$ python3 -q
>>> import numpy as np
>>> from numpy import linalg as LA
>>> np.set_printoptions(suppress=True, linewidth=160)
>>> rnd = lambda a: np.round(a, 2) + 0
>>> M = np.loadtxt("m.csv", delimiter=",")
>>> M
array([[-1.,  1., -2.,  2., -1., -1.,  2., -1., -2., -1.],
       [ 1.,  1.,  0.,  1.,  1., -1.,  0., -2.,  1.,  2.],
       [ 2., -2.,  2., -1., -2.,  1.,  2.,  1., -1., -2.],
       [ 2.,  2.,  2., -2., -1., -1., -2., -1.,  2., -1.],
       [-2., -1.,  0.,  0., -1., -1.,  0.,  0.,  0.,  2.],
       [-2.,  1.,  2.,  1., -2., -1.,  1., -2.,  2., -1.],
       [ 0.,  1.,  1.,  1., -1., -2.,  2., -2., -2.,  1.],
       [ 1.,  1., -1., -1.,  0.,  0., -1., -1.,  0.,  1.],
       [ 2.,  2., -1.,  1., -2.,  1.,  0., -2., -1.,  1.],
       [ 0.,  1., -2., -1., -2., -1.,  1., -2.,  2.,  2.]])
>>> M2 = M[0, 0] * M[1:] - np.outer(M[1:, 0], M[0])
>>> M2
array([[ 0., -2.,  2., -3.,  0.,  2., -2.,  3.,  1., -1.],
       [ 0.,  0.,  2., -3.,  4.,  1., -6.,  1.,  5.,  4.],
       [ 0., -4.,  2., -2.,  3.,  3., -2.,  3.,  2.,  3.],
       [ 0.,  3., -4.,  4., -1., -1.,  4., -2., -4., -4.],
       [ 0.,  1., -6.,  3.,  0., -1.,  3.,  0., -6., -1.],
       [ 0., -1., -1., -1.,  1.,  2., -2.,  2.,  2., -1.],
       [ 0., -2.,  3., -1.,  1.,  1., -1.,  2.,  2.,  0.],
       [ 0., -4.,  5., -5.,  4.,  1., -4.,  4.,  5.,  1.],
       [ 0., -1.,  2.,  1.,  2.,  1., -1.,  2., -2., -2.]])
>>> print(np.flatnonzero(~M2.round(6).any(axis=1)))
[]
>>> LA.matrix_rank(M2), LA.matrix_rank(M)
(np.int64(9), np.int64(10))
>>> cov = M.T @ M
>>> LA.matrix_rank(cov)
np.int64(10)
>>> print(np.allclose(cov, cov.T))
True
>>> np.trace(cov), (M ** 2).sum()
(np.float64(201.0), np.float64(201.0))
>>> (M @ M.T).shape
(10, 10)
>>> rnd(LA.svd(M, compute_uv=False) ** 2)
array([59.86, 43.37, 35.25, 26.61, 14.45, 10.94,  5.28,  4.56,  0.53,  0.17])
>>> print(cov)
[[ 23.   5.   3.  -8.  -2.   6.  -5.  -2.  -1.  -2.]
 [  5.  19.  -4.   3.  -6.  -7.  -3. -18.   5.   6.]
 [  3.  -4.  23.  -5.  -3.  -1.  -1.   3.   5. -11.]
 [ -8.   3.  -5.  15.   0.  -3.   9.  -6.  -9.   2.]
 [ -2.  -6.  -3.   0.  21.   4. -10.  12.  -1.   1.]
 [  6.  -7.  -1.  -3.   4.  12.  -4.  11.  -3.  -6.]
 [ -5.  -3.  -1.   9. -10.  -4.  19.  -5. -10.  -2.]
 [ -2. -18.   3.  -6.  12.  11.  -5.  24.  -5. -11.]
 [ -1.   5.   5.  -9.  -1.  -3. -10.  -5.  23.   3.]
 [ -2.   6. -11.   2.   1.  -6.  -2. -11.   3.  22.]]
>>> def softmax(z):
...     e = np.exp(z - z.max(axis=-1, keepdims=True))
...     return e / e.sum(axis=-1, keepdims=True)
... 
>>> print(rnd(softmax(cov).sum(axis=1)))
[1. 1. 1. 1. 1. 1. 1. 1. 1. 1.]
>>> att = cov @ cov.T / np.sqrt(10)
>>> softmax(att)[5] @ cov
array([ -2., -18.,   3.,  -6.,  12.,  11.,  -5.,  24.,  -5., -11.])
>>> print(rnd(softmax(att)))
[[1. 0. 0. 0. 0. 0. 0. 0. 0. 0.]
 [0. 1. 0. 0. 0. 0. 0. 0. 0. 0.]
 [0. 0. 1. 0. 0. 0. 0. 0. 0. 0.]
 [0. 0. 0. 1. 0. 0. 0. 0. 0. 0.]
 [0. 0. 0. 0. 1. 0. 0. 0. 0. 0.]
 [0. 0. 0. 0. 0. 0. 0. 1. 0. 0.]
 [0. 0. 0. 0. 0. 0. 1. 0. 0. 0.]
 [0. 0. 0. 0. 0. 0. 0. 1. 0. 0.]
 [0. 0. 0. 0. 0. 0. 0. 0. 1. 0.]
 [0. 0. 0. 0. 0. 0. 0. 0. 0. 1.]]
